% python3 -q
>>> import numpy as np
>>> np.set_printoptions(precision=4, suppress=True, linewidth=200)
>>> out = np.array([[-3, -9, 9, 5, 6, 5, -6, 1, 3, -9, 9, 9],
...     [-8, 0, -8, 4, 8, 9, 8, 6, -3, 8, -4, 4],
...     [7, -7, -2, -5, -4, -1, 2, -1, 3, -8, 0, -3],
...     [-6, -4, 8, 9, -7, -6, 0, -9, -7, -8, -7, -1],
...     [-6, 8, 1, -7, 8, 0, -4, 0, -2, 8, 3, 5]])
>>> E = out.T @ out
>>> print(E)
[[ 194  -46  -31  -94 -116  -58   -8   -4   90  -93   29 -104]
 [ -46  210  -91 -102   66  -14    8   34  -36  233  -29  -16]
 [ -31  -91  214   88  -50  -73 -126 -109  -13 -185   60   52]
 [ -94 -102   88  196  -37   12   20  -47  -61 -101  -55   32]
 [-116   66  -50  -37  229  148  -12  121   15  162   95  145]
 [ -58  -14  -73   12  148  143   40  114   27   83   51   90]
 [  -8    8 -126   20  -12   40  120   40  -28   70  -98  -48]
 [  -4   34 -109  -47  121  114   40  119   45  119   48   45]
 [  90  -36  -13  -61   15   27  -28   45   80  -35   82    3]
 [ -93  233 -185 -101  162   83   70  119  -35  337  -33   23]
 [  29  -29   60  -55   95   51  -98   48   82  -33  155   87]
 [-104  -16   52   32  145   90  -48   45    3   23   87  132]]
>>> # symmetric, so the eigenvalues are real
>>> Uu, s, VT = np.linalg.svd(E, full_matrices=False)
>>> print((s > 1e-8).sum())
5
>>> print(np.round(VT @ VT.T, 4) + 0)
[[1. 0. 0. 0. 0. 0. 0. 0. 0. 0. 0. 0.]
 [0. 1. 0. 0. 0. 0. 0. 0. 0. 0. 0. 0.]
 [0. 0. 1. 0. 0. 0. 0. 0. 0. 0. 0. 0.]
 [0. 0. 0. 1. 0. 0. 0. 0. 0. 0. 0. 0.]
 [0. 0. 0. 0. 1. 0. 0. 0. 0. 0. 0. 0.]
 [0. 0. 0. 0. 0. 1. 0. 0. 0. 0. 0. 0.]
 [0. 0. 0. 0. 0. 0. 1. 0. 0. 0. 0. 0.]
 [0. 0. 0. 0. 0. 0. 0. 1. 0. 0. 0. 0.]
 [0. 0. 0. 0. 0. 0. 0. 0. 1. 0. 0. 0.]
 [0. 0. 0. 0. 0. 0. 0. 0. 0. 1. 0. 0.]
 [0. 0. 0. 0. 0. 0. 0. 0. 0. 0. 1. 0.]
 [0. 0. 0. 0. 0. 0. 0. 0. 0. 0. 0. 1.]]
>>> print(np.round(s / s[0], 4) + 0)
[1.     0.6108 0.4659 0.3273 0.0455 0.     0.     0.     0.     0.     0.     0.    ]
>>> print(s.round(4) + 0)
[869.1466 530.8975 404.9571 284.4315  39.5674   0.       0.       0.       0.       0.       0.       0.    ]
>>> print(np.cumsum(s ** 2) / np.sum(s ** 2))
[0.5885 0.808  0.9358 0.9988 1.     1.     1.     1.     1.     1.     1.     1.    ]
